In [1]: import numpy as np

In [2]: np.set_printoptions(suppress=True, linewidth=120)

In [3]: mat = np.load("mat.npy")

In [4]: print(mat)
[[106  44  81]
 [ 44  40  54]
 [ 81  54  81]]

In [5]: left, sv, vt = np.linalg.svd(mat)

In [6]: evecs = vt[:(sv > 1e-8).sum()]

In [7]: rng = np.random.default_rng(87552)

In [8]: vec = mat[1] + -3 * mat[0] + rng.integers(2) * np.eye(3)[0]

In [9]: print(vec)
[-273.  -92. -189.]

In [10]: print(np.linalg.matrix_rank(np.vstack([mat, vec])))
3

In [11]: print(np.round(np.diag(evecs.T @ evecs), 2))
[0.93 0.56 0.5 ]

In [12]: print(np.allclose(evecs.T @ evecs @ vec, vec))
False

In [13]: w, evecs = np.linalg.eigh(mat)

In [14]: print(np.round(np.linalg.svd(mat, compute_uv=False), 2) + 0)
[204.22  22.78   0.  ]

In [15]: print(np.round(np.abs(evecs[:, -1]), 2))
[0.68 0.39 0.62]

In [16]: print(np.round(np.linalg.eigvalsh(mat @ mat), 2) + 0)
[    0.     519.15 41703.85]

In [17]: print(w.round(2) + 0)
[  0.    22.78 204.22]

In [18]: print(np.round(evecs.T @ evecs, 2) + 0)
[[1. 0. 0.]
 [0. 1. 0.]
 [0. 0. 1.]]

In [19]: print(round(float(np.linalg.norm(mat)), 2))
205.48

In [20]: print(np.count_nonzero(mat))
9

In [21]: print(np.linalg.matrix_rank(mat))
2

In [22]: mat[:, 3]
---------------------------------------------------------------------------
IndexError                                Traceback (most recent call last)
Cell In[22], line 1
----> 1 mat[:, 3]

IndexError: index 3 is out of bounds for axis 1 with size 3

In [23]: print(np.round(np.linalg.svd(mat, compute_uv=False), 2) + 0)
[204.22  22.78   0.  ]

In [24]: mat[3]
---------------------------------------------------------------------------
IndexError                                Traceback (most recent call last)
Cell In[24], line 1
----> 1 mat[3]

IndexError: index 3 is out of bounds for axis 0 with size 3

In [25]: print(np.unravel_index(np.abs(mat).argmax(), mat.shape))
(np.int64(0), np.int64(0))

In [26]: mat.inv()
---------------------------------------------------------------------------
AttributeError                            Traceback (most recent call last)
Cell In[26], line 1
----> 1 mat.inv()

AttributeError: 'numpy.ndarray' object has no attribute 'inv'

In [27]: print(np.linalg.matrix_power(mat, 2))
[[19733 10798 17523]
 [10798  6452 10098]
 [17523 10098 16038]]

In [28]: print((mat - mat.T) / 2)
[[0. 0. 0.]
 [0. 0. 0.]
 [0. 0. 0.]]

In [29]: print(np.allclose(mat @ mat.T, mat.T @ mat))
True

In [30]: print(np.round(np.linalg.norm(mat, "nuc"), 2))
227.0

In [31]: print(round(np.linalg.norm(mat[0], 1), 2), round(np.linalg.norm(mat[0], np.inf), 2))
231.0 106.0

In [32]: print(round(float(np.linalg.norm(mat, 1)), 2), np.round(np.linalg.norm(mat, np.inf), 2))
231.0 231.0

In [33]: print(np.round(np.linalg.norm(mat, axis=1), 2))
[140.47  80.32 126.64]

In [34]: M = np.array([[0.0, -0.3, -0.07],
    ...:     [1.0, -0.8, 4.98],
    ...:     [0.1, 1.1, 0.49],
    ...:     [-1.3, 1.2, -6.52],
    ...:     [-1.5, 0.9, -7.47],
    ...:     [-0.5, 0.4, -2.54],
    ...:     [-1.1, 0.6, -5.48],
    ...:     [0.2, 1.0, 0.98],
    ...:     [0.9, -0.1, 4.58],
    ...:     [-1.2, 0.2, -5.98],
    ...:     [0.7, -1.4, 3.53],
    ...:     [0.1, 1.7, 0.51],
    ...:     [0.6, 0.0, 2.94]])

In [35]: print(M)
[[ 0.   -0.3  -0.07]
 [ 1.   -0.8   4.98]
 [ 0.1   1.1   0.49]
 [-1.3   1.2  -6.52]
 [-1.5   0.9  -7.47]
 [-0.5   0.4  -2.54]
 [-1.1   0.6  -5.48]
 [ 0.2   1.    0.98]
 [ 0.9  -0.1   4.58]
 [-1.2   0.2  -5.98]
 [ 0.7  -1.4   3.53]
 [ 0.1   1.7   0.51]
 [ 0.6   0.    2.94]]

In [36]: Xc = (M - M.mean(axis=0)) / M.std(axis=0)

In [37]: print(np.round(Xc.std(axis=0), 2))
[1. 1. 1.]

In [38]: beta = np.linalg.lstsq(np.delete(Xc, 0, axis=1), Xc[:, 0])[0]

In [39]: print(round(float(1 - np.var(Xc[:, 0] - np.delete(Xc, 0, axis=1) @ beta)), 2))
1.0

In [40]: print(beta.round(2) + 0)
[0. 1.]

In [41]: C2 = np.cov(M, rowvar=False)

In [42]: print(np.round(np.polyfit(M[:, 2], M[:, 1], 1), 2))
[-0.1   0.27]

In [43]: print(np.argwhere(np.triu(np.abs(np.corrcoef(M.T)) > 0.8, 1)))
[[0 2]]

In [44]: print(C2.round(2))
[[ 0.77 -0.39  3.85]
 [-0.39  0.75 -1.96]
 [ 3.85 -1.96 19.26]]

In [45]: print(np.round(np.corrcoef(M.T), 2))
[[ 1.   -0.51  1.  ]
 [-0.51  1.   -0.51]
 [ 1.   -0.51  1.  ]]

In [46]: print(np.round(M.std(axis=0), 2))
[0.84 0.83 4.22]

In [47]: vec = np.array([5, 4, -1])

In [48]: y = M @ vec

In [49]: try:
    ...:     np.linalg.solve(M, y)
    ...: except np.linalg.LinAlgError as e:
    ...:     print(e)
    ...: 
Last 2 dimensions of the array must be square

In [50]: print(np.round(np.linalg.pinv(M) @ M, 2) + 0)
[[1. 0. 0.]
 [0. 1. 0.]
 [0. 0. 1.]]

In [51]: y = y + 0.05 * rng.normal(size=13)

In [52]: print(y.round(2))
[-0.99 -3.15  4.42  4.83  3.53  1.67  2.34  4.   -0.46  0.79 -5.67  6.89  0.1 ]

In [53]: beta, *_ = np.linalg.lstsq(M, y)

In [54]: print(beta.round())
[ 8.  4. -2.]

In [55]: z = M[:, 1] > np.median(M[:, 1])

In [56]: u = M[z].mean(axis=0) - M[~z].mean(axis=0)

In [57]: print(round(float((((M - M.mean(axis=0)) @ u > 0) == z).mean()), 2))
0.62

In [58]: print(u.round(2))
[-0.8   1.37 -3.98]

In [59]: print(z.astype(int))
[0 0 1 1 1 0 1 1 0 0 0 1 0]

In [60]: m1 = np.loadtxt("layer15.csv", delimiter=",")

In [61]: print(m1)
[[ 0. -2. -1.  2.  0.  0. -2. -1. -1. -2.]
 [ 0.  0. -1.  1.  0. -2.  0.  2.  2. -1.]
 [ 0.  0.  0.  1.  1.  0.  0.  0.  1. -1.]
 [ 0.  0.  0.  0. -2.  2. -2. -2.  2.  2.]
 [ 0.  0.  0.  0.  0.  1.  1.  1.  2.  0.]
 [ 0.  0.  0.  0.  0.  0.  2. -2.  1. -2.]
 [ 0.  0.  0.  0.  0.  0.  0. -2.  0.  0.]
 [ 0.  0.  0.  0.  0.  0.  0.  0.  1.  1.]
 [ 0.  0.  0.  0.  0.  0.  0.  0.  0.  1.]
 [ 0.  0.  0.  0.  0.  0.  0.  0.  0.  0.]]

In [62]: rank = np.linalg.matrix_rank(m1)

In [63]: print(rank)
9

In [64]: null = np.linalg.svd(m1)[2][rank:].T

In [65]: print(null @ null.T)
[[1. 0. 0. 0. 0. 0. 0. 0. 0. 0.]
 [0. 0. 0. 0. 0. 0. 0. 0. 0. 0.]
 [0. 0. 0. 0. 0. 0. 0. 0. 0. 0.]
 [0. 0. 0. 0. 0. 0. 0. 0. 0. 0.]
 [0. 0. 0. 0. 0. 0. 0. 0. 0. 0.]
 [0. 0. 0. 0. 0. 0. 0. 0. 0. 0.]
 [0. 0. 0. 0. 0. 0. 0. 0. 0. 0.]
 [0. 0. 0. 0. 0. 0. 0. 0. 0. 0.]
 [0. 0. 0. 0. 0. 0. 0. 0. 0. 0.]
 [0. 0. 0. 0. 0. 0. 0. 0. 0. 0.]]

In [66]: print(m1 @ null)
[[0.]
 [0.]
 [0.]
 [0.]
 [0.]
 [0.]
 [0.]
 [0.]
 [0.]
 [0.]]

In [67]: print([int(np.linalg.matrix_rank(m1[:, :j + 1])) for j in range(10)])
[0, 1, 2, 3, 4, 5, 6, 7, 8, 9]

In [68]: print(np.linalg.matrix_rank(m1.T @ m1), np.linalg.matrix_rank(m1 @ m1.T))
9 9

In [69]: print([int(np.linalg.matrix_rank(m1[:i])) for i in range(1, len(m1) + 1)])
[1, 2, 3, 4, 5, 6, 7, 8, 9, 9]

In [70]: print([int(np.linalg.matrix_rank(np.delete(m1, i, axis=0))) for i in range(10)])
[8, 8, 8, 8, 8, 8, 8, 8, 8, 9]
